% ipython --no-banner

In [1]: import numpy as np

In [2]: from numpy import linalg as LA

In [3]: np.set_printoptions(precision=2, suppress=True, linewidth=200)

In [4]: rnd = lambda a: np.round(a, 2) + 0

In [5]: feats = np.load("layer12.npy")

In [6]: feats
Out[6]: 
array([[4, 0, 0, 0],
       [2, 3, 0, 0],
       [0, 0, 4, 0],
       [0, 0, 2, 3]])

In [7]: # triangular, det is the product of the diagonal

In [8]: left, sv, Vt = LA.svd(feats, full_matrices=False)

In [9]: rnd(Vt @ Vt.T)
Out[9]: 
array([[1., 0., 0., 0.],
       [0., 1., 0., 0.],
       [0., 0., 1., 0.],
       [0., 0., 0., 1.]])

In [10]: rnd(sv / sv[0])
Out[10]: array([1.  , 1.  , 0.53, 0.53])

In [11]: rnd(left.T @ left)
Out[11]: 
array([[1., 0., 0., 0.],
       [0., 1., 0., 0.],
       [0., 0., 1., 0.],
       [0., 0., 0., 1.]])

In [12]: rnd(np.cumsum(sv ** 2) / np.sum(sv ** 2))
Out[12]: array([0.39, 0.78, 0.89, 1.  ])

In [13]: rng = np.random.default_rng(3887)

In [14]: labels = rng.permutation(4)

In [15]: labels
Out[15]: array([3, 2, 0, 1])

In [16]: A2 = feats[labels][:, labels]

In [17]: rnd(np.sort(np.abs(LA.eigvals(A2))))
Out[17]: array([3., 3., 4., 4.])

In [18]: np.allclose(A2, feats)
Out[18]: False

In [19]: f = np.array([4, 0, 0, 7])

In [20]: A2 = feats + np.outer(f, np.eye(4)[1])

In [21]: LA.matrix_rank(A2 - feats)
Out[21]: np.int64(1)

In [22]: A2
Out[22]: 
array([[4., 4., 0., 0.],
       [2., 3., 0., 0.],
       [0., 0., 4., 0.],
       [0., 7., 2., 3.]])

In [23]: vals, V = LA.eig(feats)

In [24]: vals
Out[24]: array([3., 3., 4., 4.])

In [25]: np.prod(vals)
Out[25]: np.float64(144.0)

In [26]: rnd(np.sort(LA.eigvals(LA.inv(feats))))
Out[26]: array([0.25, 0.25, 0.33, 0.33])

In [27]: rnd(np.sort(LA.eigvals(feats.T)))
Out[27]: array([3., 3., 4., 4.])

In [28]: feats @ V[:, 0] - vals[0] * V[:, 0]
Out[28]: array([0., 0., 0., 0.])

In [29]: cent = np.sign(np.array([[-8, -2, -8], [-9, 6, 3], [-1, 1, -9]]))

In [30]: A2 = (np.tril(cent, -1) + np.eye(3)) @ (np.triu(cent, 1) + np.eye(3))

In [31]: vals = np.array([-1, 0, -2])

In [32]: E = np.rint(A2 * vals @ LA.inv(A2)) + 0

In [33]: E
Out[33]: 
array([[-2., -3.,  2.],
       [ 2.,  5., -4.],
       [ 2.,  7., -6.]])

In [34]: rnd(np.sort(LA.eigvals(feats)))
Out[34]: array([3., 3., 4., 4.])

In [35]: [int(LA.matrix_rank(LA.matrix_power(feats, p))) for p in range(1, 5)]
Out[35]: [4, 4, 4, 4]

In [36]: LA.matrix_rank(feats - feats[0, 0] * np.eye(4))
Out[36]: np.int64(2)

In [37]: np.prod(np.diag(feats)), rnd(LA.det(feats))
Out[37]: (np.int64(144), np.float64(144.0))

In [38]: feats @ feats
Out[38]: 
array([[16,  0,  0,  0],
       [14,  9,  0,  0],
       [ 0,  0, 16,  0],
       [ 0,  0, 14,  9]])

In [39]: rnd(np.sort(LA.eigvals(feats).real))
Out[39]: array([3., 3., 4., 4.])

In [40]: left, sv, Vt = LA.svd(E)

In [41]: rnd(sv)
Out[41]: array([12.23,  1.2 ,  0.  ])

In [42]: np.argmax(sv[:-1] / (sv[1:] + 1e-6)) + 1
Out[42]: np.int64(2)

In [43]: A2 = left[:, :2] @ np.diag(sv[:2]) @ Vt[:2]

In [44]: rnd(LA.norm(E - A2) / LA.norm(E))
Out[44]: np.float64(0.0)

In [45]: rnd(LA.norm(E - A2, 2)), rnd(sv[2])
Out[45]: (np.float64(0.0), np.float64(0.0))

In [46]: rnd(np.abs(E - A2).max())
Out[46]: np.float64(0.0)

In [47]: rnd(A2)
Out[47]: 
array([[-2., -3.,  2.],
       [ 2.,  5., -4.],
       [ 2.,  7., -6.]])

In [48]: rnd(LA.det(E[::-1]))
Out[48]: np.float64(0.0)

In [49]: rnd(LA.eigvals(E))
Out[49]: array([-1.,  0., -2.])

In [50]: rnd(LA.eigvals(E).sum().real)
Out[50]: np.float64(-3.0)

In [51]: rnd(np.poly(E))
Out[51]: array([1., 3., 2., 0.])

In [52]: rank = LA.matrix_rank(E)

In [53]: rank
Out[53]: np.int64(2)

In [54]: null = LA.svd(E)[2][rank:].T

In [55]: [int(LA.matrix_rank(np.delete(E, i, axis=0))) for i in range(3)]
Out[55]: [2, 2, 2]

In [56]: [int(LA.matrix_rank(E[:, :j + 1])) for j in range(3)]
Out[56]: [1, 2, 2]

In [57]: rnd(E @ null)
Out[57]: 
array([[0.],
       [0.],
       [0.]])

In [58]: [int(LA.matrix_rank(E[:i])) for i in range(1, len(E) + 1)]
Out[58]: [1, 2, 2]

In [59]: rnd(null @ null.T)
Out[59]: 
array([[ 0.11, -0.22, -0.22],
       [-0.22,  0.44,  0.44],
       [-0.22,  0.44,  0.44]])

In [60]: LA.matrix_rank(E.T @ E), LA.matrix_rank(E @ E.T)
Out[60]: (np.int64(2), np.int64(2))

In [61]: rnd(null[:, 0] / null[np.abs(null[:, 0]).round(6).argmax(), 0])
Out[61]: array([-0.5,  1. ,  1. ])

In [62]: arr = np.eye(4, dtype=int)[rng.permutation(4)]

In [63]: arr
Out[63]: 
array([[1, 0, 0, 0],
       [0, 1, 0, 0],
       [0, 0, 0, 1],
       [0, 0, 1, 0]])

In [64]: vals, V = LA.eigh(arr)

In [65]: x0 = np.array([2, 3, -2, 3])

In [66]: rnd(V * np.abs(vals) @ V.T)
Out[66]: 
array([[1., 0., 0., 0.],
       [0., 1., 0., 0.],
       [0., 0., 1., 0.],
       [0., 0., 0., 1.]])

In [67]: rnd(LA.eigvalsh(arr[1:, 1:]))
Out[67]: array([-1.,  1.,  1.])

In [68]: x0 @ arr @ x0
Out[68]: np.int64(1)

In [69]: W0 = np.load("w.npy")

In [70]: W0
Out[70]: 
array([[0, 1, 3, 1],
       [1, 2, 3, 3],
       [1, 2, 3, 3],
       [0, 2, 3, 3]])

In [71]: # looks like rank 3

In [72]: f, v = W0[3], W0[2]

In [73]: f @ f
Out[73]: np.int64(22)

In [74]: f @ v
Out[74]: np.int64(22)

In [75]: p = (f @ v) / (f @ f) * f

In [76]: rnd(LA.norm(f + v) ** 2 + LA.norm(f - v) ** 2)
Out[76]: np.float64(90.0)

In [77]: p
Out[77]: array([0., 2., 3., 3.])

In [78]: np.outer(f, v)
Out[78]: 
array([[0, 0, 0, 0],
       [2, 4, 6, 6],
       [3, 6, 9, 9],
       [3, 6, 9, 9]])

In [79]: (v - p) @ f
Out[79]: np.float64(0.0)

In [80]: rnd(LA.norm(W0, axis=1))
Out[80]: array([3.32, 4.8 , 4.8 , 4.69])

In [81]: rnd(LA.norm(W0, "nuc"))
Out[81]: np.float64(10.94)

In [82]: rnd(LA.norm(W0[3] - W0[0]))
Out[82]: np.float64(2.24)

In [83]: rnd(LA.norm(W0, axis=0))
Out[83]: array([1.41, 3.61, 6.  , 5.29])

In [84]: labels = rng.permutation(4)

In [85]: labels
Out[85]: array([1, 3, 0, 2])

In [86]: A2 = W0[labels][:, labels]

In [87]: rnd(LA.det(A2)), rnd(LA.det(W0[labels]))
Out[87]: (np.float64(0.0), np.float64(0.0))

In [88]: A = np.load("m.npy")

In [89]: A
Out[89]: 
array([[ 0.,  0.,  0.,  0.],
       [ 0.,  0.,  0., -1.],
       [ 0.,  0.,  0.,  2.],
       [ 0., -1.,  2.,  0.]])

In [90]: # rank 2

In [91]: x0 = np.array([4, 3, 5, 4])

In [92]: h1 = np.maximum(A @ x0, 0)

In [93]: rnd(np.tanh(A @ x0))
Out[93]: array([ 0., -1.,  1.,  1.])

In [94]: np.maximum(A @ (3 * x0), 0)
Out[94]: array([ 0.,  0., 24., 21.])

In [95]: A * (h1 > 1e-9)[:, None]
Out[95]: 
array([[ 0.,  0.,  0.,  0.],
       [ 0.,  0.,  0., -0.],
       [ 0.,  0.,  0.,  2.],
       [ 0., -1.,  2.,  0.]])

In [96]: np.maximum(A @ x0, 0) - np.maximum(-A @ x0, 0)
Out[96]: array([ 0., -4.,  8.,  7.])

In [97]: hat = np.triu(np.array([[-3, -2, 2, -1], [-3, -2, 3, 3], [0, 0, -3, 2], [1, 3, -3, 0]]), 1) + np.eye(4)

In [98]: A2 = hat @ A @ LA.inv(hat)

In [99]: hat @ A - A @ hat
Out[99]: 
array([[ 0.,  1., -2.,  6.],
       [ 0., -3.,  6.,  6.],
       [ 0., -2.,  4.,  0.],
       [ 0.,  0.,  3., -1.]])

In [100]: rnd(LA.det(A2))
Out[100]: np.float64(0.0)

In [101]: np.trace(A2), np.trace(A)
Out[101]: (np.float64(0.0), np.float64(0.0))

In [102]: X = np.array([[2, 4, 4], [4, 6, 2], [4, 2, 6]])

In [103]: X
Out[103]: 
array([[2, 4, 4],
       [4, 6, 2],
       [4, 2, 6]])

In [104]: # symmetric, so the eigenvalues are real

In [105]: [round(float(LA.det(X[:i, :i])), 2) + 0 for i in range(1, 4)]
Out[105]: [2.0, -4.0, -64.0]

In [106]: rank = LA.matrix_rank(A)

In [107]: rank
Out[107]: np.int64(2)

In [108]: null = LA.svd(A)[2][rank:].T

In [109]: null.shape
Out[109]: (4, 2)

In [110]: A @ null
Out[110]: 
array([[0., 0.],
       [0., 0.],
       [0., 0.],
       [0., 0.]])

In [111]: [int(LA.matrix_rank(A[:i])) for i in range(1, len(A) + 1)]
Out[111]: [0, 1, 1, 2]

In [112]: O, R = LA.qr(X)

In [113]: rnd(O)
Out[113]: 
array([[-0.33, -0.52, -0.78],
       [-0.67, -0.46,  0.59],
       [-0.67,  0.72, -0.2 ]])

In [114]: np.allclose(R.T @ R, X.T @ X)
Out[114]: True

In [115]: rnd(O @ R)
Out[115]: 
array([[2., 4., 4.],
       [4., 6., 2.],
       [4., 2., 6.]])

In [116]: rnd(np.abs(np.diag(R)))
Out[116]: array([6.  , 3.4 , 3.14])

In [117]: np.trace(O @ O.T)
Out[117]: np.float64(3.0)

In [118]: rnd(LA.norm(O, 2))
Out[118]: np.float64(1.0)

In [119]: rnd(LA.norm(O[2], 1)), rnd(LA.norm(O[2], np.inf))
Out[119]: (np.float64(1.58), np.float64(0.72))

In [120]: LA.norm(O, axis=1).argmax()
Out[120]: np.int64(1)

In [121]: rnd(LA.norm(O) ** 2 / LA.norm(O, 2) ** 2)
Out[121]: np.float64(3.0)

In [122]: rnd(LA.norm(O, axis=1))
Out[122]: array([1., 1., 1.])

In [123]: rnd(LA.norm(O, "nuc"))
Out[123]: np.float64(3.0)

In [124]: f = np.array([3, 3, 0])

In [125]: np.cross(X[2, :3], X[0, :3])
Out[125]: array([-16,  -4,  12])

In [126]: M = np.load("arr.npy")

In [127]: M
Out[127]: 
array([[0., 2., 2.],
       [2., 0., 0.],
       [2., 0., 0.]])

In [128]: # column 2 repeats column 1

In [129]: A2 = M / LA.norm(M, axis=1, keepdims=True)

In [130]: cov = A2 @ A2.T

In [131]: np.argwhere(np.triu(np.abs(cov) > 0.95, 1))
Out[131]: array([[1, 2]])

In [132]: rnd(cov)
Out[132]: 
array([[1., 0., 0.],
       [0., 1., 1.],
       [0., 1., 1.]])

In [133]: rnd(LA.norm(A2, axis=1))
Out[133]: array([1., 1., 1.])

In [134]: x0 = np.array([1, 1, -2])

In [135]: h1 = np.maximum(cov @ x0, 0)

In [136]: rnd(cov.T @ h1)
Out[136]: array([1., 0., 0.])

In [137]: rnd(np.tanh(cov @ x0))
Out[137]: array([ 0.76, -0.76, -0.76])

In [138]: rnd(np.maximum(cov @ x0, 0) - np.maximum(-cov @ x0, 0))
Out[138]: array([ 1., -1., -1.])

In [139]: rnd(np.maximum(cov @ (3 * x0), 0))
Out[139]: array([3., 0., 0.])

In [140]: np.flatnonzero(h1 > 1e-9)
Out[140]: array([0])

In [141]: mat = np.load("sample6.npy")

In [142]: mat
Out[142]: 
array([[-1, -1,  0, -2],
       [ 1,  0, -1, -2],
       [ 2,  2,  1,  0],
       [ 2,  0, -3, -2]])

In [143]: LA.matrix_rank(mat, rtol=0.1)
Out[143]: np.int64(3)

In [144]: LA.cond(mat) > 100
Out[144]: np.False_

In [145]: np.argsort(-LA.norm(mat, axis=0).round(6), kind="stable")[:3]
Out[145]: array([3, 2, 0])

In [146]: rnd(LA.norm(mat, 2) / LA.norm(mat))
Out[146]: np.float64(0.77)
